% python3 -q
>>> import numpy as np
>>> np.set_printoptions(precision=2, suppress=True, linewidth=160)
>>> ang = np.deg2rad(180)
>>> data = np.eye(3)
>>> data[np.ix_([1, 0], [1, 0])] = [[np.cos(ang), -np.sin(ang)], [np.sin(ang), np.cos(ang)]]
>>> print(data.round(2) + 0)
[[-1.  0.  0.]
 [ 0. -1.  0.]
 [ 0.  0.  1.]]
>>> F = np.array([[-0.72, 4.93, 0.4],
...     [-3.4, -2.27, 2.87],
...     [-3.56, -3.51, 0.08],
...     [2.53, 3.91, -1.82],
...     [2.8, -4.1, 0.58],
...     [4.98, 0.1, -0.44],
...     [-1.13, 2.66, 4.08],
...     [3.78, 0.94, -3.13],
...     [-3.84, 0.54, 3.15],
...     [4.19, 1.91, 1.94]])
>>> Ac = (F - F.mean(axis=0)) / F.std(axis=0)
>>> print(np.argwhere(np.abs(Ac) > 2))
[]
>>> beta = np.linalg.lstsq(np.delete(Ac, 1, axis=1), Ac[:, 1])[0]
>>> print(beta)
[0.23 0.05]
>>> print(np.abs(beta).argmax())
0
>>> B = F / np.linalg.norm(F, axis=1, keepdims=True)
>>> cov = B @ B.T
>>> print((cov - 2 * np.eye(10)).round(6).argmax(axis=1))
[3 8 1 7 5 7 8 5 1 5]
>>> print(np.linalg.norm(B, axis=1))
[1. 1. 1. 1. 1. 1. 1. 1. 1. 1.]
>>> print(round(float(np.degrees(np.arccos(np.clip(cov[6, 0], -1, 1)))), 2))
51.49
>>> print((np.abs(cov) > 0.9).astype(int))
[[1 0 0 0 0 0 0 0 0 0]
 [0 1 0 1 0 0 0 1 0 0]
 [0 0 1 1 0 0 0 0 0 0]
 [0 1 1 1 0 0 0 0 0 0]
 [0 0 0 0 1 0 0 0 0 0]
 [0 0 0 0 0 1 0 0 0 0]
 [0 0 0 0 0 0 1 0 0 0]
 [0 1 0 0 0 0 0 1 1 0]
 [0 0 0 0 0 0 0 1 1 0]
 [0 0 0 0 0 0 0 0 0 1]]
>>> t3 = np.stack([F, 3 * F, F[::-1]])
>>> print(np.linalg.matrix_rank(t3.reshape(3, -1)))
2
>>> vec = np.array([-2, 3, -3])
>>> rhs = F @ vec
>>> print(np.linalg.lstsq(F, rhs)[0])
[-2.  3. -3.]
>>> rng = np.random.default_rng(20)
>>> rhs = rhs + 0.3 * rng.normal(size=10)
>>> print(rhs)
[ 14.92  -8.26  -3.23  12.23 -19.52  -8.49  -2.27   4.38  -0.45  -8.19]
>>> beta, *_ = np.linalg.lstsq(F, rhs)
>>> print([round(float(np.linalg.norm(np.linalg.solve(F.T @ F + lam * np.eye(3), F.T @ rhs))), 2) for lam in (0, 1, 10, 100)])
[4.66, 4.55, 3.74, 1.46]
>>> print(round(float(np.linalg.norm(rhs - F @ beta)), 2))
0.73
>>> sv = 5 * 0.2 ** np.arange(3)
>>> mat = rng.normal(size=(19, 3)) * rng.permutation(sv)
>>> print(mat.round(2) + 0)
[[ -0.06   0.03  -3.2 ]
 [ -1.09  -0.24  -4.21]
 [  0.6    0.    -2.28]
 [ -0.24  -0.29   6.15]
 [ -1.22   0.01  10.68]
 [ -2.55  -0.28  -3.62]
 [  0.12  -0.34  -1.18]
 [ -0.03   0.03 -11.94]
 [  0.65   0.32   2.18]
 [ -0.72  -0.12 -13.23]
 [  0.48   0.3    3.25]
 [ -2.98  -0.09  -0.51]
 [ -0.48   0.21  -8.72]
 [ -0.72   0.12   4.95]
 [  0.17   0.21   2.6 ]
 [ -1.06   0.26  -2.53]
 [ -1.63   0.09   9.07]
 [  0.96   0.2    0.95]
 [ -2.47   0.14   0.79]]
>>> C = F[[4, 8]].astype(float)
>>> for _ in range(5):
...     idx = np.linalg.norm(F[:, None] - C, axis=-1).argmin(axis=1)
...     C = np.array([F[idx == j].mean(axis=0) for j in range(2)])
... 
>>> print(idx)
[1 1 1 0 0 0 1 0 1 0]
>>> print(C)
[[ 3.66  0.55 -0.57]
 [-2.53  0.47  2.12]]
>>> print(C[1] - C[0])
[-6.19 -0.08  2.69]
